>>> import numpy as np
>>> np.set_printoptions(precision=1, suppress=True, linewidth=200, sign=" ")
>>> E = np.array([[33.1, 5.6, 15.1, 15.4],
...     [-6.4, -6.1, -17.6, -18.0],
...     [-6.4, 5.5, 17.9, 18.1]])
>>> Uu, sv, vt = np.linalg.svd(E)
>>> print(sv)
[ 48.2  26.5   0.3]
>>> print(np.argmax(sv[:-1] / (sv[1:] + 1e-6)) + 1)
2
>>> M2 = Uu[:, :2] @ np.diag(sv[:2]) @ vt[:2]
>>> print(round(np.abs(E - M2).max(), 1))
0.2
>>> print(np.linalg.matrix_rank(E, rtol=0.05))
2
>>> print(round(np.linalg.norm(E - M2, 2), 1), round(float(sv[2]), 1))
0.3 0.3
>>> print(np.linalg.matrix_rank(M2))
2
>>> print(np.linalg.cond(E) > 100)
True
>>> print([round(float(x), 1) for x in np.linalg.svd(E, compute_uv=False)[:3]])
[48.2, 26.5, 0.3]
>>> f, g = E[2], E[0]
>>> print(np.round(f @ g, 1))
368.0
>>> p = (f @ g) / (f @ f) * f
>>> print(g - p)
[ 36.4   2.8   5.9   6.1]
>>> print(np.linalg.matrix_rank(np.outer(f, g)))
1
>>> M2 = np.array([[1, 0, 1], [1, 0, 3], [2, 3, 3], [0, 0, 3]])
>>> print(E @ M2)
[[  68.9   45.3  141.4]
 [ -47.7  -52.8 -131.5]
 [  34.9   53.7  118.1]]
>>> print(np.vstack([E, M2.T]).shape)
(6, 4)
>>> print(np.linalg.matrix_rank(np.vstack([E, M2.T])))
4
>>> print(np.einsum("ij->j", E))
[ 20.3   5.   15.4  15.5]
>>> print(np.linalg.matrix_rank(E @ M2))
3
>>> print(M2.T @ E.T)
[[  68.9  -47.7   34.9]
 [  45.3  -52.8   53.7]
 [ 141.4 -131.5  118.1]]
>>> print(np.einsum("ij,ij->i", E, E))
[ 1592.1   711.9   719.2]
>>> print(np.einsum("ik,kj->ij", E, M2))
[[  68.9   45.3  141.4]
 [ -47.7  -52.8 -131.5]
 [  34.9   53.7  118.1]]
>>> mat = np.load("w.npy")
>>> print(mat)
[[-0.4 -0.9]
 [-0.9  0.4]]
>>> print(round(float(mat[:, 1] @ mat[:, 0]), 1))
-0.0
>>> print(np.round(mat @ mat.T, 1) + 0)
[[ 1.  0.]
 [ 0.  1.]]
>>> print(np.round(mat.T @ mat, 1) + 0)
[[ 1.  0.]
 [ 0.  1.]]
>>> x = np.array([-2, 0])
>>> print(2 - np.linalg.matrix_rank(mat - np.eye(2), tol=1e-8))
1
>>> print(np.sort(np.abs(np.degrees(np.angle(np.linalg.eigvals(mat))))))
[   0.  180.]
>>> print(np.linalg.inv(mat))
[[-0.4 -0.9]
 [-0.9  0.4]]
>>> w, V = np.linalg.eig(mat)
>>> print(np.sort(np.linalg.eigvals(mat.T)))
[-1.  1.]
>>> print(np.round(mat @ V[:, 0] - w[0] * V[:, 0], 1) + 0)
[ 0.  0.]
>>> print(np.sort(np.linalg.eigvals(np.linalg.inv(mat))))
[-1.  1.]
>>> print(w)
[-1.  1.]
>>> print(np.allclose(mat, mat.T))
True
>>> assert mat == mat.T
Traceback (most recent call last):
  File "<python-input-42>", line 1, in <module>
    assert mat == mat.T
           ^^^^^^^^^^^^
ValueError: The truth value of an array with more than one element is ambiguous. Use a.any() or a.all()
>>> print(np.round(mat @ mat, 1) + 0)
[[ 1.  0.]
 [ 0.  1.]]
>>> print(np.round(np.linalg.matrix_power(mat, 4), 1) + 0)
[[ 1.  0.]
 [ 0.  1.]]
>>> print(round(np.abs(np.linalg.eigvals(mat)).max(), 1))
1.0
>>> data = np.array([[-2, 0, 0, 0], [0, -3, 0, 0], [0, 0, 2, 0], [0, 0, 0, -3]])
>>> # symmetric
>>> print([round(float(np.linalg.det(data[:i, :i])), 2) + 0 for i in range(1, 5)])
[-2.0, 6.0, 12.0, -36.0]
>>> print(np.all(np.linalg.eigvalsh(data) > 0))
False
>>> w, V = np.linalg.eig(data)
>>> print(np.sort(np.linalg.eigvals(data.T)))
[-3. -3. -2.  2.]
>>> print(np.sort(np.linalg.eigvals(np.linalg.inv(data))))
[-0.5 -0.3 -0.3  0.5]
>>> print(np.prod(w))
-36.0
>>> M = np.tanh(np.array([[1.0, -0.2],
...     [2.6, 0.0],
...     [0.7, 1.0],
...     [-0.7, -0.2],
...     [-0.4, 0.2],
...     [0.8, -1.1],
...     [0.2, 1.3],
...     [1.1, -0.1],
...     [0.4, 0.4],
...     [-0.3, -0.6],
...     [-0.8, -0.3],
...     [0.2, 1.2],
...     [0.9, -0.9]]) @ np.array([[-1.0, -0.1, 2.9], [-0.9, 1.8, -1.5]]))
>>> print(M.round(1) + 0)
[[-0.7 -0.4  1. ]
 [-1.  -0.3  1. ]
 [-0.9  0.9  0.5]
 [ 0.7 -0.3 -0.9]
 [ 0.2  0.4 -0.9]
 [ 0.2 -1.   1. ]
 [-0.9  1.  -0.9]
 [-0.8 -0.3  1. ]
 [-0.6  0.6  0.5]
 [ 0.7 -0.8  0. ]
 [ 0.8 -0.4 -1. ]
 [-0.9  1.  -0.8]
 [-0.1 -0.9  1. ]]
>>> cen = M - M.mean(axis=0)
>>> Uu, sv, vt = np.linalg.svd(cen, full_matrices=False)
>>> print(vt[0] * np.sign(vt[0, np.abs(vt[0]).argmax()]))
[-0.2 -0.5  0.9]
>>> print((np.sign(Uu[:, 0]) == np.sign(Uu[0, 0])).astype(int))
[ 1  1  0  0  0  1  0  1  1  1  0  0  1]
>>> print(np.searchsorted(np.cumsum(sv ** 2) / (sv ** 2).sum(), 0.9) + 1)
2
>>> d = np.linalg.norm(M[:, None] - M[None], axis=-1)
>>> print(np.unravel_index(d.round(6).argmax(), d.shape))
(np.int64(5), np.int64(6))
>>> print(np.linalg.norm(M, axis=1))
[ 1.3  1.4  1.4  1.2  1.   1.4  1.6  1.3  1.   1.   1.3  1.5  1.4]
>>> print(np.linalg.matrix_rank(d ** 2))
5
>>> print(d[:5, :5])
[[ 0.   0.4  1.5  2.4  2.2]
 [ 0.4  0.   1.3  2.6  2.3]
 [ 1.5  1.3  0.   2.5  1.9]
 [ 2.4  2.6  2.5  0.   0.8]
 [ 2.2  2.3  1.9  0.8  0. ]]
>>> print(d.shape)
(13, 13)
>>> Q, r_ = np.linalg.qr(M)
>>> print(np.round(Q @ r_, 1) + 0)
[[-0.7 -0.4  1. ]
 [-1.  -0.3  1. ]
 [-0.9  0.9  0.5]
 [ 0.7 -0.3 -0.9]
 [ 0.2  0.4 -0.9]
 [ 0.2 -1.   1. ]
 [-0.9  1.  -0.9]
 [-0.8 -0.3  1. ]
 [-0.6  0.6  0.5]
 [ 0.7 -0.8  0. ]
 [ 0.8 -0.4 -1. ]
 [-0.9  1.  -0.8]
 [-0.1 -0.9  1. ]]
>>> print(np.allclose(r_.T @ r_, M.T @ M))
True
>>> print(Q.round(1) + 0)
[[-0.3 -0.4  0.1]
 [-0.4 -0.3  0.2]
 [-0.4  0.2 -0.4]
 [ 0.3  0.   0.3]
 [ 0.1  0.2  0.2]
 [ 0.1 -0.4 -0.1]
 [-0.3  0.2  0.5]
 [-0.3 -0.3  0.1]
 [-0.3  0.1 -0.3]
 [ 0.3 -0.2  0.1]
 [ 0.3  0.   0.4]
 [-0.3  0.3  0.4]
 [ 0.  -0.5  0.1]]
>>> print(Q.shape, r_.shape)
(13, 3) (3, 3)
>>> print(r_)
[[ 2.5 -1.3 -1.3]
 [ 0.   2.2 -2.4]
 [ 0.   0.  -1.5]]
>>> print(np.round(Q.T @ Q, 1) + 0)
[[ 1.  0.  0.]
 [ 0.  1.  0.]
 [ 0.  0.  1.]]
>>> print(np.trace(Q @ Q.T))
3.0
